$ ipython --no-banner

In [1]: import numpy as np

In [2]: np.set_printoptions(precision=3, suppress=True, linewidth=140)

In [3]: rnd = lambda a: np.round(a, 3) + 0

In [4]: K = np.loadtxt("w.csv", delimiter=",")

In [5]: print(K)
[[-14.612 -12.321   1.269]
 [  0.277  -5.099  10.139]
 [  1.247  -0.36   -9.62 ]
 [  2.38   -2.382   4.474]
 [  7.227  -1.5     1.825]
 [-14.463 -10.073 -14.692]
 [  5.903   3.503   4.616]
 [  7.302   9.996   0.338]
 [ 12.901   5.047  14.141]
 [ -0.027  -9.065   0.973]
 [  6.978  10.924 -15.978]
 [  3.362   9.491   9.062]
 [  0.79    2.725   4.328]
 [-24.125  -2.997  23.824]
 [  0.002  15.694  22.456]]

In [6]: Y = np.c_[K[:, :1] @ np.array([[-1]]), np.array([-3, 1, 2, -1, 3, 3, 1, -2, -3, 2, 0, 1, 1, 3, -3])]

In [7]: print(Y)
[[ 14.612  -3.   ]
 [ -0.277   1.   ]
 [ -1.247   2.   ]
 [ -2.38   -1.   ]
 [ -7.227   3.   ]
 [ 14.463   3.   ]
 [ -5.903   1.   ]
 [ -7.302  -2.   ]
 [-12.901  -3.   ]
 [  0.027   2.   ]
 [ -6.978   0.   ]
 [ -3.362   1.   ]
 [ -0.79    1.   ]
 [ 24.125   3.   ]
 [ -0.002  -3.   ]]

In [8]: print(rnd(np.linalg.norm(np.linalg.qr(K)[0].T @ Y, axis=0) ** 2 / ((Y ** 2).sum(axis=0) + 1e-12)))
[1.    0.168]

In [9]: print(rnd(np.linalg.norm(Y - K @ np.linalg.lstsq(K, Y)[0], axis=0)))
[0.    7.686]

In [10]: print(np.linalg.matrix_rank(Y))
2

In [11]: print(np.linalg.matrix_rank(np.c_[K, Y]))
4

In [12]: print(rnd(np.linalg.lstsq(K, Y[:, 0])[0]))
[-1.  0.  0.]

In [13]: Xs = K - K.mean(axis=0)

In [14]: evecs = np.linalg.svd(Xs)[2][:2]

In [15]: Y = Xs - Xs @ evecs.T @ evecs

In [16]: print(np.linalg.norm(Y, axis=1).round(6).argmax())
10

In [17]: print(rnd(np.diag(evecs.T @ evecs)))
[0.672 0.388 0.94 ]

In [18]: print(rnd(Y.std(axis=0)))
[2.932 4.009 1.253]

In [19]: print(rnd((Xs @ evecs.T).std(axis=0)))
[11.441 11.126]

In [20]: feats = np.load("layer13.npy")

In [21]: print(feats)
[[ 0.754  0.383  0.926]
 [ 0.262  0.177  0.164]
 [-4.26  -2.178 -4.231]
 [-3.318 -1.699 -3.332]
 [ 3.385  1.676  3.511]
 [ 1.016  0.406  1.23 ]
 [-4.91  -2.426 -4.878]
 [-1.475 -0.612 -1.245]
 [-1.309 -0.855 -1.195]
 [-1.85  -1.092 -1.763]
 [-3.395 -1.579 -3.259]
 [-0.729 -0.205 -0.721]
 [ 0.538  0.218  0.817]
 [-1.319 -0.636 -1.121]
 [ 2.204  1.211  2.454]
 [ 2.736  1.512  2.795]
 [-3.034 -1.557 -3.159]
 [-2.51  -1.187 -2.424]
 [ 5.981  3.114  6.219]
 [-1.432 -0.517 -1.535]
 [-2.938 -1.477 -2.802]
 [-1.758 -0.927 -1.885]
 [-1.515 -0.804 -1.543]
 [-4.01  -1.852 -3.92 ]
 [ 2.351  1.355  2.306]
 [ 1.129  0.396  1.17 ]
 [-0.214 -0.073 -0.323]
 [ 0.979  0.617  1.098]
 [-1.6   -0.814 -1.555]
 [-0.509  0.059 -0.323]]

In [22]: cent = feats[[0, 15]].astype(float)

In [23]: for _ in range(5):
    ...:     z = np.linalg.norm(feats[:, None] - cent, axis=-1).argmin(axis=1)
    ...:     cent = np.array([feats[z == j].mean(axis=0) for j in range(2)])
    ...: 

In [24]: print(z)
[1 1 0 0 1 1 0 0 0 0 0 0 1 0 1 1 0 0 1 0 0 0 0 0 1 1 0 1 0 0]

In [25]: print(np.abs(cent[1] - cent[0]).argmax())
2

In [26]: print(rnd(cent[1] - cent[0]))
[4.155 2.081 4.232]

In [27]: print(rnd(cent))
[[-2.215 -1.075 -2.169]
 [ 1.94   1.006  2.063]]

In [28]: W0 = np.loadtxt("run3.csv", delimiter=",")

In [29]: print(W0)
[[-1.  0.  1.  2.  3.  4.]
 [ 5.  6.  7.  8.  9. 10.]
 [11. 12. 13. 14. 15. 16.]
 [17. 18. 19. 20. 21. 22.]
 [23. 24. 25. 26. 27. 28.]
 [29. 30. 31. 32. 33. 34.]
 [35. 36. 37. 38. 39. 40.]
 [41. 42. 43. 44. 45. 46.]
 [47. 48. 49. 50. 51. 52.]]

In [30]: t3 = np.stack([W0, -2 * W0, W0[::-1]])

In [31]: print(rnd(np.linalg.norm(t3, axis=(1, 2))))
[219.616 439.231 219.616]

In [32]: print(np.linalg.matrix_rank(t3.reshape(3, -1)))
2

In [33]: print(t3.sum(axis=0))
[[ 48.  48.  48.  48.  48.  48.]
 [ 36.  36.  36.  36.  36.  36.]
 [ 24.  24.  24.  24.  24.  24.]
 [ 12.  12.  12.  12.  12.  12.]
 [  0.   0.   0.   0.   0.   0.]
 [-12. -12. -12. -12. -12. -12.]
 [-24. -24. -24. -24. -24. -24.]
 [-36. -36. -36. -36. -36. -36.]
 [-48. -48. -48. -48. -48. -48.]]

In [34]: U, sigma, Vh = np.linalg.svd(W0)

In [35]: print(np.argmax(sigma[:-1] / (sigma[1:] + 1e-6)) + 1)
2

In [36]: Y = U[:, :2] @ np.diag(sigma[:2]) @ Vh[:2]

In [37]: print(rnd(np.abs(W0 - Y).max()))
0.0

In [38]: print(rnd(Y))
[[-1.  0.  1.  2.  3.  4.]
 [ 5.  6.  7.  8.  9. 10.]
 [11. 12. 13. 14. 15. 16.]
 [17. 18. 19. 20. 21. 22.]
 [23. 24. 25. 26. 27. 28.]
 [29. 30. 31. 32. 33. 34.]
 [35. 36. 37. 38. 39. 40.]
 [41. 42. 43. 44. 45. 46.]
 [47. 48. 49. 50. 51. 52.]]

In [39]: print(rnd(np.linalg.norm(W0 - Y, 2)), rnd(sigma[2]))
0.0 0.0

In [40]: print(np.linalg.matrix_rank(W0, rtol=0.05))
1

In [41]: cent = np.array([[-1, 1, -2, -1, 0, 2, 2],
    ...:     [-1, -3, -3, 2, 2, -2, 3],
    ...:     [3, 0, 1, 3, 3, 0, 2]])

In [42]: E = np.repeat(cent, 35 // 3, axis=0)

In [43]: rng = np.random.default_rng(9795)

In [44]: E = E + 0.05 * rng.normal(size=E.shape)

In [45]: print(rnd(E))
[[-1.026  1.025 -1.95  -1.081  0.042  2.008  1.939]
 [-0.946  0.945 -1.999 -0.975 -0.037  2.015  1.983]
 [-0.967  0.996 -1.974 -0.979  0.025  2.007  1.942]
 [-0.955  0.987 -1.983 -1.045 -0.006  1.984  1.975]
 [-1.001  0.923 -1.958 -1.054  0.029  2.008  1.932]
 [-1.067  1.035 -2.024 -0.985  0.091  1.894  1.948]
 [-1.046  1.029 -1.995 -1.081 -0.028  1.93   1.993]
 [-0.987  0.961 -1.974 -0.925 -0.042  2.014  2.079]
 [-0.941  0.983 -1.976 -0.98  -0.019  2.015  1.944]
 [-0.982  0.869 -2.072 -0.982 -0.028  1.913  2.001]
 [-0.995  1.025 -2.03  -1.002 -0.1    1.893  2.016]
 [-1.07  -3.019 -3.044  2.023  2.069 -2.004  3.074]
 [-1.003 -3.015 -3.04   1.943  1.982 -2.033  2.923]
 [-0.897 -3.024 -3.069  2.002  2.049 -2.004  2.985]
 [-1.026 -3.04  -3.103  2.045  2.018 -1.925  3.057]
 [-0.949 -2.966 -2.934  1.998  1.945 -1.979  2.979]
 [-1.034 -3.035 -3.004  1.922  2.026 -1.978  3.051]
 [-0.955 -3.017 -3.01   2.034  1.986 -1.992  2.982]
 [-0.948 -2.972 -3.003  2.091  2.007 -2.044  3.024]
 [-1.031 -3.059 -3.055  1.895  2.    -2.011  3.031]
 [-1.018 -3.075 -3.005  1.974  1.992 -2.013  2.976]
 [-0.946 -3.005 -2.955  1.979  2.027 -2.008  2.943]
 [ 3.05  -0.022  0.966  3.147  3.067  0.09   1.953]
 [ 3.     0.081  1.105  3.     3.001 -0.021  1.981]
 [ 2.988  0.025  0.949  3.054  3.035  0.04   2.083]
 [ 2.982  0.076  1.002  2.983  2.983 -0.067  1.937]
 [ 2.981 -0.004  0.999  2.943  3.027  0.001  1.969]
 [ 2.982 -0.022  0.976  2.971  3.043  0.095  2.039]
 [ 2.903 -0.051  1.03   3.014  2.962 -0.016  2.033]
 [ 2.971  0.014  1.018  2.985  3.039  0.013  2.056]
 [ 3.064  0.076  0.934  3.01   2.99  -0.068  1.965]
 [ 3.001  0.074  1.018  3.032  3.017  0.084  1.931]
 [ 3.031  0.071  1.023  3.097  3.029  0.067  2.078]]

In [46]: U, sigma, Vh = np.linalg.svd(E)

In [47]: print(np.argmax(sigma[:-1] / (sigma[1:] + 1e-6)) + 1)
3

In [48]: print(rnd(sigma))
[23.191 17.013 11.493  0.278  0.269  0.244  0.199]

In [49]: Y = U[:, :3] @ np.diag(sigma[:3]) @ Vh[:3]

In [50]: print(rnd(np.linalg.norm(E - Y, 2)), rnd(sigma[3]))
0.278 0.278

In [51]: print(np.linalg.matrix_rank(Y))
3

In [52]: A = np.loadtxt("m.csv", delimiter=",")

In [53]: print(A)
[[  3.979   7.132 -10.914]
 [  1.996   4.857  -1.036]
 [  1.017  -0.132  -8.23 ]
 [ -3.825 -16.975 -19.104]
 [ -1.9    -6.915  -5.096]
 [ -2.897  -9.871  -6.17 ]
 [ -2.006  -9.971 -14.036]]

In [54]: Y = A + rng.integers(-2, 3, (7, 2)) @ rng.integers(-2, 3, (2, 3))

In [55]: print(rnd(Y))
[[ -4.021  11.132 -10.914]
 [  1.996   6.857  -5.036]
 [  3.017  -0.132 -10.23 ]
 [ -5.825 -18.975 -13.104]
 [  0.1    -8.915  -3.096]
 [ -4.897  -7.871  -8.17 ]
 [ -4.006  -9.971 -12.036]]

In [56]: print(rnd(np.abs(Y - A).sum(axis=1)))
[12.  6.  4. 10.  6.  6.  4.]

In [57]: vec = np.array([3, 3, 0])

In [58]: y = Y @ vec

In [59]: b, lr = np.zeros(3), 1 / np.linalg.norm(Y, 2) ** 2

In [60]: for i in range(150):
    ...:     b -= lr * Y.T @ (Y @ b - y)
    ...:     if i % 50 == 0: print(i, round(np.linalg.norm(Y @ b - y), 3))
    ...: 
0 27.164
50 1.75
100 0.183

In [61]: print(rnd(np.linalg.cond(Y)))
4.757

In [62]: hat = A @ np.linalg.solve(A.T @ A, A.T)

In [63]: print(rnd(np.trace(hat)))
3.0

In [64]: print(rnd(np.linalg.eigvalsh(hat)))
[0. 0. 0. 0. 1. 1. 1.]

In [65]: print(np.allclose(hat @ hat, hat))
True

In [66]: print(rnd(hat @ A[:, 1]))
[  7.132   4.857  -0.132 -16.975  -6.915  -9.871  -9.971]

In [67]: mat = np.load("data.npy")

In [68]: print(mat)
[[-2 -2 -3  0 -1]
 [ 0 -3 -3  3 -3]
 [ 3  0  0  1  0]
 [ 0  1  1 -3  0]
 [ 1 -1 -3  0  3]
 [-1  3  2 -1 -1]
 [ 2 -2 -3  1 -1]
 [ 1 -2  2  1 -1]
 [-2  7  6 -9  8]]

In [69]: Q, R = np.linalg.qr(mat)

In [70]: print(np.trace(Q @ Q.T))
5.0

In [71]: print(rnd(Q @ R))
[[-2. -2. -3.  0. -1.]
 [ 0. -3. -3.  3. -3.]
 [ 3.  0.  0.  1.  0.]
 [ 0.  1.  1. -3.  0.]
 [ 1. -1. -3.  0.  3.]
 [-1.  3.  2. -1. -1.]
 [ 2. -2. -3.  1. -1.]
 [ 1. -2.  2.  1. -1.]
 [-2.  7.  6. -9.  8.]]

In [72]: vec = np.array([-1, -3, 1, -1, 2])

In [73]: y = mat @ vec

In [74]: print(rnd(np.linalg.pinv(mat) @ mat))
[[1. 0. 0. 0. 0.]
 [0. 1. 0. 0. 0.]
 [0. 0. 1. 0. 0.]
 [0. 0. 0. 1. 0.]
 [0. 0. 0. 0. 1.]]

In [75]: print(y)
[ 3 -3 -4  1  5 -7 -2  4 12]

In [76]: y = y + 0.1 * rng.normal(size=9)

In [77]: print(rnd(y))
[ 3.017 -2.987 -3.95   0.91   5.1   -6.954 -1.752  3.986 12.036]

In [78]: b, *_ = np.linalg.lstsq(mat, y)

In [79]: print(rnd(np.linalg.norm(y - mat @ b)))
0.214

In [80]: Xs = K - K.mean(axis=0)

In [81]: U, sigma, Vh = np.linalg.svd(Xs, full_matrices=False)

In [82]: print(rnd(np.abs(Vh[-1])))
[0.572 0.783 0.245]

In [83]: print(rnd(Vh[0] * np.sign(Vh[0, np.abs(Vh[0]).argmax()])))
[-0.079  0.244  0.966]

In [84]: arr = np.array([[-2, 3, -2, 1, -3, 3], [-3, 3, 1, -3, -1, 2], [-3, -2, 0, 2, -1, 0]])

In [85]: arr[-1] = arr[0] + 3 * arr[1]

In [86]: print(arr)
[[ -2   3  -2   1  -3   3]
 [ -3   3   1  -3  -1   2]
 [-11  12   1  -8  -6   9]]

In [87]: # row 2 is much longer than the rest

In [88]: U, sigma, Vh = np.linalg.svd(arr)

In [89]: evecs = Vh[:(sigma > 1e-8).sum()]

In [90]: vec = arr[0] + 2 * arr[1] + rng.integers(2) * np.eye(6)[1]

In [91]: print(vec)
[-8.  9.  0. -5. -5.  7.]

In [92]: print(np.allclose(evecs.T @ evecs @ vec, vec))
True

In [93]: print(rnd(np.linalg.norm(vec - evecs.T @ evecs @ vec)))
0.0

In [94]: print(np.linalg.matrix_rank(np.vstack([arr, vec])))
2

In [95]: U, sigma, Vh = np.linalg.svd(arr)

In [96]: print(np.argmax(sigma[:-1] / (sigma[1:] + 1e-6)) + 1)
2

In [97]: print(rnd(sigma))
[22.31   4.275  0.   ]

In [98]: Y = U[:, :2] @ np.diag(sigma[:2]) @ Vh[:2]

In [99]: print(np.linalg.matrix_rank(Y))
2

In [100]: print(rnd(np.linalg.norm(arr - Y, 2)), rnd(sigma[2]))
0.0 0.0

In [101]: print(rnd(np.abs(arr - Y).max()))
0.0

In [102]: print(np.linalg.matrix_rank(arr, rtol=0.05))
2

In [103]: print(arr.sum(axis=1))
[ 0 -1 -3]

In [104]: print(rnd(np.linalg.norm(arr)))
22.716

In [105]: print(arr - arr[0])
[[ 0  0  0  0  0  0]
 [-1  0  3 -4  2 -1]
 [-9  9  3 -9 -3  6]]

In [106]: print(np.abs(arr).max())
12

In [107]: print(np.count_nonzero(arr))
18

In [108]: print(rnd(arr.mean(axis=0)))
[-5.333  6.     0.    -3.333 -3.333  4.667]

In [109]: print(rnd(np.linalg.svd(arr, compute_uv=False)))
[22.31   4.275  0.   ]

In [110]: print(np.argsort(-np.linalg.norm(arr, axis=0).round(6), kind="stable")[:3])
[1 0 5]

In [111]: print(np.linalg.matrix_rank(arr, rtol=0.1))
2

In [112]: Y = arr[0, 0] * arr[1:] - np.outer(arr[1:, 0], arr[0])

In [113]: print(Y)
[[  0   3  -8   9  -7   5]
 [  0   9 -24  27 -21  15]]

In [114]: print(np.flatnonzero(~Y.round(6).any(axis=1)))
[]

In [115]: print(np.linalg.matrix_rank(Y), np.linalg.matrix_rank(arr))
1 2

In [116]: print(arr[:, 0] / arr[0, 0])
[1.  1.5 5.5]

In [117]: J = np.load("block18.npy")

In [118]: print(J)
[[  1  -2  -1   5   0  -2]
 [  2  -2   2  10  -2  -2]
 [  1   1  -2   5  -1   2]
 [  0  -2   0   0   2   0]
 [ -2   2   2 -10  -2   0]]

In [119]: W = np.array([[-2, 5, 5],
     ...:     [-2, 0, 4],
     ...:     [-4, -5, -1],
     ...:     [0, 0, 5],
     ...:     [-1, -4, -5],
     ...:     [5, -1, 3]])

In [120]: b = np.array([-6, -3, 5])

In [121]: H = np.maximum(J @ W + b, 0)

In [122]: print((H > 0).astype(int))
[[0 1 1]
 [0 1 1]
 [1 1 1]
 [0 0 0]
 [0 0 0]]

In [123]: print(np.linalg.matrix_rank(H))
3

In [124]: print(H)
[[ 0  9 22]
 [ 0  7 59]
 [ 9 14 52]
 [ 0  0  0]
 [ 0  0  0]]

In [125]: print((H > 0).mean(axis=0))
[0.2 0.6 0.6]

In [126]: cent = np.array([[4, 1], [5, 5], [5, 1]])

In [127]: print(H @ cent)
[[155  67]
 [330  94]
 [366 131]
 [  0   0]
 [  0   0]]

In [128]: print(W @ cent)
[[ 42  28]
 [ 12   2]
 [-46 -30]
 [ 25   5]
 [-49 -26]
 [ 30   3]]
